% ipython --no-banner

In [1]: import numpy as np

In [2]: np.set_printoptions(precision=3, suppress=True, linewidth=100)

In [3]: tidy = lambda a: np.round(a, 3) + 0

In [4]: F = np.load("data.npy")

In [5]: F
Out[5]: 
array([[ 1,  1,  1,  1,  1,  1,  1,  1],
       [ 1, -1, -1,  1, -1,  1,  1, -1],
       [ 1,  1, -1, -1, -1, -1,  1,  1],
       [ 1,  1, -1, -1,  1,  1, -1, -1]])

In [6]: w1 = np.array([[3, 1, 3, 2],
   ...:     [-3, -3, 0, -2],
   ...:     [-3, 1, 1, 3],
   ...:     [-2, -3, -2, -2],
   ...:     [0, -1, 2, 2],
   ...:     [1, -1, 2, 1],
   ...:     [3, 2, -2, 3],
   ...:     [-3, 3, 3, 1]])

In [7]: coef = np.array([-1, -2, 0, -2])

In [8]: act = np.maximum(F @ w1 + coef, 0)

In [9]: act
Out[9]: 
array([[ 0,  0,  7,  6],
       [13,  0,  0,  0],
       [ 3,  5,  1,  0],
       [ 5,  0,  7,  0]])

In [10]: (act > 0).astype(int)
Out[10]: 
array([[0, 0, 1, 1],
       [1, 0, 0, 0],
       [1, 1, 1, 0],
       [1, 0, 1, 0]])

In [11]: (act > 0).mean(axis=0)
Out[11]: array([0.75, 0.25, 0.75, 0.25])

In [12]: Z = np.array([[1, 2, 1], [0, 3, 3], [2, 3, 0], [2, 3, 3]])

In [13]: (act @ Z).round(6).argmax(axis=1)
Out[13]: array([1, 1, 1, 1])

In [14]: w1 @ Z
Out[14]: 
array([[ 13,  24,  12],
       [ -7, -21, -18],
       [  5,   9,   9],
       [-10, -25, -17],
       [  8,   9,   3],
       [  7,   8,   1],
       [  5,  15,  18],
       [  5,  15,   9]])

In [15]: x = np.array([-3, -5, 4, -5, -3, -3, 5, 0])

In [16]: (F * x).sum(axis=1)
Out[16]: array([-10,  -2,   4, -18])

In [17]: np.einsum("ij,j->i", F, x)
Out[17]: array([-10,  -2,   4, -18])

In [18]: print(F * x)
[[-3 -5  4 -5 -3 -3  5  0]
 [-3  5 -4 -5  3 -3  5  0]
 [-3 -5 -4  5  3  3  5  0]
 [-3 -5 -4  5 -3 -3 -5  0]]

In [19]: x @ F
ValueError: matmul: Input operand 1 has a mismatch in its core dimension 0, with gufunc signature (n?,k),(k,m?)->(n?,m?) (size 4 is different from 8)


In [20]: np.linalg.norm(F @ x) <= np.linalg.norm(F, 2) * np.linalg.norm(x) + 1e-9
Out[20]: np.True_

In [21]: F @ (2 * x)
Out[21]: array([-20,  -4,   8, -36])

In [22]: rng = np.random.default_rng(364)

In [23]: Y = F + rng.integers(-2, 3, (4, 1)) @ rng.integers(-2, 3, (1, 8))

In [24]: print(Y)
[[ 1  1  1  1  1  1  1  1]
 [-3  3 -1  5 -5  5  1 -3]
 [-3  5 -1  3 -5  3  1 -1]
 [ 3 -1 -1 -3  3 -1 -1  0]]

In [25]: tidy(np.linalg.svd(Y - F, compute_uv=False))
Out[25]: array([13.748,  0.   ,  0.   ,  0.   ])

In [26]: Y - F
Out[26]: 
array([[ 0,  0,  0,  0,  0,  0,  0,  0],
       [-4,  4,  0,  4, -4,  4,  0, -2],
       [-4,  4,  0,  4, -4,  4,  0, -2],
       [ 2, -2,  0, -2,  2, -2,  0,  1]])

In [27]: np.abs(Y - F).sum(axis=1)
Out[27]: array([ 0, 22, 22, 11])

In [28]: mat = np.load("out9.npy")

In [29]: mat
Out[29]: 
array([[3.1, 1. , 0. , 0. , 3. , 1. , 2. , 0. , 2. ],
       [1. , 2.1, 2. , 4. , 4. , 4. , 4. , 3. , 0. ],
       [3. , 5. , 3.1, 4. , 4. , 4. , 3. , 4. , 3. ],
       [2. , 3. , 4. , 0.1, 1. , 2. , 5. , 3. , 0. ],
       [4. , 4. , 1. , 0. , 3.1, 5. , 3. , 3. , 4. ],
       [2. , 4. , 0. , 4. , 4. , 0.1, 5. , 0. , 0. ],
       [4. , 4. , 1. , 1. , 4. , 4. , 3.1, 0. , 3. ],
       [1. , 5. , 1. , 0. , 0. , 2. , 0. , 5.1, 1. ],
       [3. , 1. , 0. , 0. , 3. , 1. , 2. , 0. , 2.1]])

In [30]: Uu, s = np.linalg.svd(mat)
ValueError: too many values to unpack (expected 2)


In [31]: Uu, s, vt = np.linalg.svd(mat, full_matrices=False)

In [32]: tidy(np.abs(vt[0]))
Out[32]: array([0.339, 0.446, 0.198, 0.223, 0.395, 0.376, 0.407, 0.282, 0.235])

In [33]: print(tidy(Uu.T @ Uu))
[[1. 0. 0. 0. 0. 0. 0. 0. 0.]
 [0. 1. 0. 0. 0. 0. 0. 0. 0.]
 [0. 0. 1. 0. 0. 0. 0. 0. 0.]
 [0. 0. 0. 1. 0. 0. 0. 0. 0.]
 [0. 0. 0. 0. 1. 0. 0. 0. 0.]
 [0. 0. 0. 0. 0. 1. 0. 0. 0.]
 [0. 0. 0. 0. 0. 0. 1. 0. 0.]
 [0. 0. 0. 0. 0. 0. 0. 1. 0.]
 [0. 0. 0. 0. 0. 0. 0. 0. 1.]]

In [34]: np.allclose(Uu * s @ vt, mat)
Out[34]: True
